$ ipython --no-banner

In [1]: import numpy as np

In [2]: import numpy.linalg as la

In [3]: np.set_printoptions(suppress=True, linewidth=100)

In [4]: feats = np.loadtxt("m.csv", delimiter=",")

In [5]: feats
Out[5]: 
array([[5., 0., 0., 0., 4., 0., 4., 4.],
       [0., 5., 4., 4., 0., 4., 0., 0.],
       [0., 4., 5., 4., 0., 4., 0., 0.],
       [0., 4., 4., 5., 0., 4., 0., 0.],
       [4., 0., 0., 0., 5., 0., 4., 4.],
       [0., 4., 4., 4., 0., 5., 0., 0.],
       [4., 0., 0., 0., 4., 0., 5., 4.],
       [4., 0., 0., 0., 4., 0., 4., 5.]])

In [6]: w, vecs = la.eigh(feats)

In [7]: (w > 1e-8).sum(), (w < -1e-8).sum()
Out[7]: (np.int64(8), np.int64(0))

In [8]: np.unique(w.round(6) + 0, return_counts=True)[1]
Out[8]: array([6, 2])

In [9]: w.round(2)
Out[9]: array([ 1.,  1.,  1.,  1.,  1.,  1., 17., 17.])

In [10]: np.round(w.sum(), 2), np.trace(feats)
Out[10]: (np.float64(40.0), np.float64(40.0))

In [11]: U, s, vt = la.svd(feats)

In [12]: s.round(2)
Out[12]: array([17., 17.,  1.,  1.,  1.,  1.,  1.,  1.])

In [13]: B = U[:, :2] @ np.diag(s[:2]) @ vt[:2]

In [14]: la.matrix_rank(B)
Out[14]: np.int64(2)

In [15]: B.round(2) + 0
Out[15]: 
array([[4.25, 0.  , 0.  , 0.  , 4.25, 0.  , 4.25, 4.25],
       [0.  , 4.25, 4.25, 4.25, 0.  , 4.25, 0.  , 0.  ],
       [0.  , 4.25, 4.25, 4.25, 0.  , 4.25, 0.  , 0.  ],
       [0.  , 4.25, 4.25, 4.25, 0.  , 4.25, 0.  , 0.  ],
       [4.25, 0.  , 0.  , 0.  , 4.25, 0.  , 4.25, 4.25],
       [0.  , 4.25, 4.25, 4.25, 0.  , 4.25, 0.  , 0.  ],
       [4.25, 0.  , 0.  , 0.  , 4.25, 0.  , 4.25, 4.25],
       [4.25, 0.  , 0.  , 0.  , 4.25, 0.  , 4.25, 4.25]])

In [16]: r0 = np.array([-3, -3, 1, 3, -1, 1, -2, 1, -2, 3])

In [17]: rng = np.random.default_rng(59515)

In [18]: E = np.outer(rng.normal(size=15), r0) + 0.05 * rng.normal(size=(15, 10))

In [19]: E.round(2)
Out[19]: 
array([[-3.19, -3.24,  0.99,  3.2 , -1.03,  1.18, -2.14,  1.  , -2.16,  3.2 ],
       [-2.54, -2.55,  0.79,  2.56, -0.89,  0.79, -1.66,  0.9 , -1.7 ,  2.55],
       [-2.88, -2.78,  0.93,  2.86, -0.95,  0.9 , -1.84,  0.91, -1.81,  2.87],
       [ 0.14,  0.06, -0.05, -0.12,  0.02, -0.04,  0.03, -0.11,  0.01, -0.08],
       [ 0.43,  0.39, -0.14, -0.43,  0.15, -0.2 ,  0.22, -0.1 ,  0.31, -0.44],
       [-1.21, -1.22,  0.42,  1.18, -0.44,  0.35, -0.76,  0.39, -0.82,  1.19],
       [ 2.2 ,  2.2 , -0.68, -2.11,  0.64, -0.76,  1.44, -0.66,  1.33, -2.12],
       [ 4.77,  4.76, -1.58, -4.81,  1.57, -1.58,  3.2 , -1.61,  3.09, -4.74],
       [-6.52, -6.54,  2.22,  6.6 , -2.19,  2.21, -4.4 ,  2.19, -4.3 ,  6.57],
       [ 0.61,  0.67, -0.21, -0.63,  0.17, -0.17,  0.51, -0.22,  0.42, -0.6 ],
       [-0.15, -0.16,  0.1 ,  0.08, -0.04,  0.16, -0.18,  0.06, -0.01,  0.12],
       [ 2.52,  2.43, -0.84, -2.53,  0.67, -0.7 ,  1.61, -0.75,  1.63, -2.41],
       [-0.68, -0.59,  0.23,  0.65, -0.23,  0.29, -0.35,  0.19, -0.46,  0.47],
       [ 2.88,  2.75, -0.98, -2.86,  0.93, -0.93,  1.8 , -0.97,  1.8 , -2.84],
       [-3.43, -3.43,  1.08,  3.54, -1.04,  1.17, -2.34,  1.06, -2.33,  3.48]])

In [20]: round(np.log10(la.cond(E)))
Out[20]: 3

In [21]: np.round(np.abs(la.svd(E)[2][-1]), 2)
Out[21]: array([0.45, 0.46, 0.11, 0.54, 0.02, 0.08, 0.34, 0.14, 0.37, 0.11])

In [22]: la.cond(E) > 100
Out[22]: np.True_

In [23]: [round(float(x), 2) for x in la.svd(E, compute_uv=False)[:3]]
Out[23]: [25.63, 0.28, 0.26]
